$ python3 -q
>>> import numpy as np
>>> from numpy import linalg as LA
>>> np.set_printoptions(precision=2, suppress=True, linewidth=160)
>>> cent = 10 * np.array([[2.9, 0.4, 2.1, -0.2], [-0.6, 0.0, -2.1, 0.3]])
>>> rng = np.random.default_rng(859552)
>>> lab = rng.integers(0, 2, 24)
>>> arr = cent[lab] + rng.normal(size=(24, 4))
>>> arr
array([[ -6.73,   1.66, -21.28,   2.61],
       [ 27.99,   5.11,  21.18,  -2.32],
       [ -6.11,   1.11, -21.  ,   1.85],
       [ -6.31,   0.64, -22.39,   1.18],
       [ 27.42,   3.3 ,  22.2 ,  -4.08],
       [ -5.73,   0.1 , -21.82,   2.7 ],
       [ 29.62,   3.15,  21.01,  -2.85],
       [ 28.61,   3.97,  20.63,  -0.82],
       [ 29.8 ,   4.29,  20.51,  -0.41],
       [ -7.02,  -0.49, -18.44,   2.51],
       [ -7.09,  -0.91, -21.53,   3.23],
       [ 29.08,   3.87,  23.33,  -1.27],
       [ -6.23,   1.35, -22.81,   4.58],
       [ 27.94,   4.48,  19.86,  -0.72],
       [ -6.96,   0.35, -20.53,   4.04],
       [ -6.3 ,  -0.27, -21.88,   4.02],
       [ 28.63,   3.01,  21.57,  -1.89],
       [ -6.73,  -0.77, -20.89,   3.18],
       [ 28.67,   4.07,  19.98,  -2.99],
       [ 29.61,   4.61,  20.17,  -2.97],
       [ 28.53,   4.16,  20.15,  -2.79],
       [ -7.63,   0.37, -21.7 ,   3.24],
       [ 29.13,   2.99,  20.53,  -2.09],
       [ 27.6 ,   3.68,  21.3 ,  -0.93]])
>>> cov = np.cov(arr, rowvar=False)
>>> np.corrcoef(arr.T)
array([[ 1.  ,  0.93,  1.  , -0.93],
       [ 0.93,  1.  ,  0.92, -0.85],
       [ 1.  ,  0.92,  1.  , -0.93],
       [-0.93, -0.85, -0.93,  1.  ]])
>>> LA.eigvalsh(cov)[::-1]
array([795.62,   1.09,   0.97,   0.44])
>>> round(float(np.corrcoef(arr[:, 1], arr[:, 0])[0, 1]), 2)
0.93
>>> W0 = np.load("arr.npy")
>>> W0
array([[1, 1, 2, 2, 0, 1, 1, 0, 0],
       [0, 2, 2, 0, 2, 2, 2, 0, 0],
       [0, 0, 0, 0, 0, 1, 2, 2, 1],
       [0, 0, 0, 2, 0, 1, 1, 2, 1],
       [0, 0, 0, 0, 0, 0, 1, 2, 2],
       [0, 0, 0, 0, 0, 2, 0, 2, 1],
       [0, 0, 0, 0, 0, 0, 1, 2, 2],
       [0, 0, 0, 0, 0, 0, 0, 0, 0],
       [0, 0, 0, 0, 0, 0, 0, 0, 1]])
>>> # row 6 repeats row 4
>>> U, sigma, Vh = LA.svd(W0)
>>> evecs = Vh[:(sigma > 1e-8).sum()]
>>> vec = W0[7] + 5 * W0[8] + rng.integers(2) * np.eye(9)[1]
>>> vec
array([0., 0., 0., 0., 0., 0., 0., 0., 5.])
>>> LA.matrix_rank(np.vstack([W0, vec]))
np.int64(7)
